% python3 -q
>>> import numpy as np
>>> import numpy.linalg as la
>>> np.set_printoptions(precision=4, suppress=True, linewidth=140)
>>> m1 = np.array([[0.5, 0.0, 0.0, 0.0, 0.5, 0.0],
...     [0.0, 0.5, 0.0, 0.5, 0.0, 0.0],
...     [0.0, 0.0, 0.5, 0.0, 0.0, 0.5],
...     [0.0, 0.0, 0.5, 0.5, 0.0, 0.0],
...     [0.0, 0.0, 0.0, 0.5, 0.5, 0.0],
...     [0.0, 0.2, 0.0, 0.2, 0.2, 0.4]])
>>> x = np.array([1, -2, -1, -3, 3, -3])
>>> rhs = m1 @ x
>>> b, lr = np.zeros(6), 1 / la.norm(m1, 2) ** 2
>>> for i in range(300):
...     b -= lr * m1.T @ (m1 @ b - rhs)
...     if i % 50 == 0: print(i, round(la.norm(m1 @ b - rhs), 4))
... 
0 1.8457
50 0.0839
100 0.0752
150 0.0673
200 0.0603
250 0.0541
>>> print(np.round(la.cond(m1), 4))
21.3588
>>> mat = np.load("out1.npy")
>>> print(mat)
[[1.     0.5    0.25   0.125  0.0625 0.0312 0.0156]
 [0.5    1.     0.5    0.25   0.125  0.0625 0.0312]
 [0.25   0.5    1.     0.5    0.25   0.125  0.0625]
 [0.125  0.25   0.5    1.     0.5    0.25   0.125 ]
 [0.0625 0.125  0.25   0.5    1.     0.5    0.25  ]
 [0.0312 0.0625 0.125  0.25   0.5    1.     0.5   ]
 [0.0156 0.0312 0.0625 0.125  0.25   0.5    1.    ]]
>>> # symmetric, so the eigenvalues are real
>>> w, vecs = la.eigvalsh(mat)
Traceback (most recent call last):
  File "<python-input-12>", line 1, in <module>
    w, vecs = la.eigvalsh(mat)
    ^^^^^^^
ValueError: too many values to unpack (expected 2)
>>> w, vecs = la.eigh(mat)
>>> print((w > 1e-8).sum(), (w < -1e-8).sum())
7 0
>>> print(np.round(vecs.T @ mat @ vecs, 4) + 0)
[[0.3473 0.     0.     0.     0.     0.     0.    ]
 [0.     0.3934 0.     0.     0.     0.     0.    ]
 [0.     0.     0.4872 0.     0.     0.     0.    ]
 [0.     0.     0.     0.6644 0.     0.     0.    ]
 [0.     0.     0.     0.     1.     0.     0.    ]
 [0.     0.     0.     0.     0.     1.6141 0.    ]
 [0.     0.     0.     0.     0.     0.     2.4937]]
>>> print(np.unique(w.round(6) + 0, return_counts=True)[1])
[1 1 1 1 1 1 1]
>>> print(la.eigvalsh(mat @ mat))
[0.1206 0.1547 0.2374 0.4415 0.9999 2.6054 6.2184]
>>> print(np.round(vecs.T @ vecs, 4) + 0)
[[1. 0. 0. 0. 0. 0. 0.]
 [0. 1. 0. 0. 0. 0. 0.]
 [0. 0. 1. 0. 0. 0. 0.]
 [0. 0. 0. 1. 0. 0. 0.]
 [0. 0. 0. 0. 1. 0. 0.]
 [0. 0. 0. 0. 0. 1. 0.]
 [0. 0. 0. 0. 0. 0. 1.]]
>>> print(np.abs(vecs[:, -1]).round(6).argmax())
3
>>> print(la.eigvalsh(mat + 2 * np.eye(7)))
[2.3473 2.3934 2.4872 2.6644 3.     3.6141 4.4937]
>>> x = np.ones(7)
>>> for _ in range(6):
...     x = mat @ x
...     x /= la.norm(x)
...     print(round(x @ mat @ x, 4))
... 
2.4845
2.4922
2.4934
2.4936
2.4937
2.4937
>>> print(x)
[0.2636 0.3684 0.4355 0.4586 0.4355 0.3684 0.2636]
>>> print(round(np.abs(la.eigvals(mat)).max(), 4))
2.4937
>>> print((mat + mat.T) / 2)
[[1.     0.5    0.25   0.125  0.0625 0.0312 0.0156]
 [0.5    1.     0.5    0.25   0.125  0.0625 0.0312]
 [0.25   0.5    1.     0.5    0.25   0.125  0.0625]
 [0.125  0.25   0.5    1.     0.5    0.25   0.125 ]
 [0.0625 0.125  0.25   0.5    1.     0.5    0.25  ]
 [0.0312 0.0625 0.125  0.25   0.5    1.     0.5   ]
 [0.0156 0.0312 0.0625 0.125  0.25   0.5    1.    ]]
>>> assert mat == mat.T
Traceback (most recent call last):
  File "<python-input-26>", line 1, in <module>
    assert mat == mat.T
           ^^^^^^^^^^^^
ValueError: The truth value of an array with more than one element is ambiguous. Use a.any() or a.all()
>>> print(np.allclose(mat @ mat.T, mat.T @ mat))
True
>>> print(np.allclose(mat, mat.T))
True
>>> print(np.sort(np.abs(la.eigvals(mat))))
[0.3473 0.3934 0.4872 0.6644 1.     1.6141 2.4937]
>>> rng = np.random.default_rng(3395)
>>> lab = rng.permutation(7)
>>> print(lab)
[2 1 3 6 0 4 5]
>>> M2 = mat[lab][:, lab]
>>> print(round(float(la.det(M2)), 4), round(float(la.det(mat[lab])), 4))
0.178 -0.178
>>> print(np.trace(M2))
7.0
>>> print(np.sort(np.abs(la.eigvals(M2))))
[0.3473 0.3934 0.4872 0.6644 1.     1.6141 2.4937]
>>> K = np.load("mat.npy")
>>> print(K)
[[2 2 2 2]
 [2 4 4 4]
 [2 4 6 6]
 [2 4 6 8]]
>>> M2 = np.array([[-3, -2, -3], [-1, 4, -1], [0, 1, -5], [2, -2, -3]])
>>> print(M2.T @ K.T)
[[ -4  -2   2   6]
 [  2   8   6   2]
 [-24 -42 -58 -64]]
>>> print(np.einsum("ik,kj->ji", K, M2))
[[ -4  -2   2   6]
 [  2   8   6   2]
 [-24 -42 -58 -64]]
>>> print(la.matrix_rank(K @ M2))
3
>>> print(la.matrix_rank(np.vstack([K, M2.T])))
4
>>> print(K @ M2)
[[ -4   2 -24]
 [ -2   8 -42]
 [  2   6 -58]
 [  6   2 -64]]
>>> print(np.einsum("ik,kj->ij", K, M2))
[[ -4   2 -24]
 [ -2   8 -42]
 [  2   6 -58]
 [  6   2 -64]]
